% ipython --no-banner

In [1]: import numpy as np

In [2]: import numpy.linalg as la

In [3]: np.set_printoptions(precision=2, suppress=True, linewidth=140, legacy="1.25")

In [4]: W0 = np.load("layer1.npy")

In [5]: W0
Out[5]: 
array([[-0.37, -2.98],
       [-2.98,  0.37]])

In [6]: # symmetric

In [7]: ev, evecs = la.eigh(W0)

In [8]: evecs @ np.diag(ev) @ evecs.T
Out[8]: 
array([[-0.37, -2.98],
       [-2.98,  0.37]])

In [9]: print(np.abs(evecs[:, -1]))
[0.66 0.75]

In [10]: print(ev.sum(), np.trace(W0))
0.0 0.0

In [11]: (ev > 1e-8).sum(), (ev < -1e-8).sum()
Out[11]: (1, 1)

In [12]: (W0 - W0.T) / 2
Out[12]: 
array([[0., 0.],
       [0., 0.]])

In [13]: (W0 + W0.T) / 2
Out[13]: 
array([[-0.37, -2.98],
       [-2.98,  0.37]])

In [14]: np.allclose(W0 @ W0.T, W0.T @ W0)
Out[14]: True

In [15]: print(np.round(np.abs(la.eigvals(W0)).max(), 2))
3.0

In [16]: la.norm(W0, axis=0)
Out[16]: array([3., 3.])

In [17]: print(la.pinv(W0))
[[-0.04 -0.33]
 [-0.33  0.04]]

In [18]: np.round(W0.T @ W0, 2) + 0
Out[18]: 
array([[9.02, 0.  ],
       [0.  , 9.02]])

In [19]: Y = W0 / la.norm(W0, axis=1, keepdims=True)

In [20]: gram = Y @ Y.T

In [21]: (gram - 2 * np.eye(2)).round(6).argmax(axis=1)
Out[21]: array([1, 0])

In [22]: (np.abs(gram) > 0.9).astype(int)
Out[22]: 
array([[1, 0],
       [0, 1]])

In [23]: gram.round(2) + 0
Out[23]: 
array([[1., 0.],
       [0., 1.]])

In [24]: print(np.degrees(np.arccos(np.clip(gram[1, 0], -1, 1))))
90.0

In [25]: Y = la.inv(W0)

In [26]: Y
Out[26]: 
array([[-0.04, -0.33],
       [-0.33,  0.04]])

In [27]: np.round(W0 @ Y, 2) + 0
Out[27]: 
array([[1., 0.],
       [0., 1.]])

In [28]: print((np.abs(Y) > 1e-9).astype(int))
[[1 1]
 [1 1]]

In [29]: la.det(W0) * Y
Out[29]: 
array([[ 0.37,  2.98],
       [ 2.98, -0.37]])

In [30]: Y = np.array([[0, -7], [0, 1]])

In [31]: C = np.array([[1, -1], [-4, 5]])

In [32]: A = np.block([[Y, np.array([[3, 3], [-3, 3]])], [np.zeros((2, 2)), C]])

In [33]: A
Out[33]: 
array([[ 0., -7.,  3.,  3.],
       [ 0.,  1., -3.,  3.],
       [ 0.,  0.,  1., -1.],
       [ 0.,  0., -4.,  5.]])

In [34]: # null space of dimension 1

In [35]: rng = np.random.default_rng(13)

In [36]: lab = rng.permutation(4)

In [37]: lab
Out[37]: array([3, 2, 1, 0])

In [38]: Y = A[lab][:, lab]

In [39]: np.sort(np.abs(la.eigvals(Y)))
Out[39]: array([0.  , 0.17, 1.  , 5.83])

In [40]: np.allclose(Y, A)
Out[40]: False

In [41]: np.diag(Y)
Out[41]: array([5., 1., 1., 0.])

In [42]: round(la.det(Y), 2), round(la.det(A[lab]), 2)
Out[42]: (0.0, 0.0)

In [43]: u, g = A[2], A[1]

In [44]: u @ g
Out[44]: -6.0

In [45]: p = (u @ g) / (u @ u) * u

In [46]: (g - p) @ u
Out[46]: 0.0

In [47]: g - p
Out[47]: array([0., 1., 0., 0.])

In [48]: p
Out[48]: array([-0., -0., -3.,  3.])
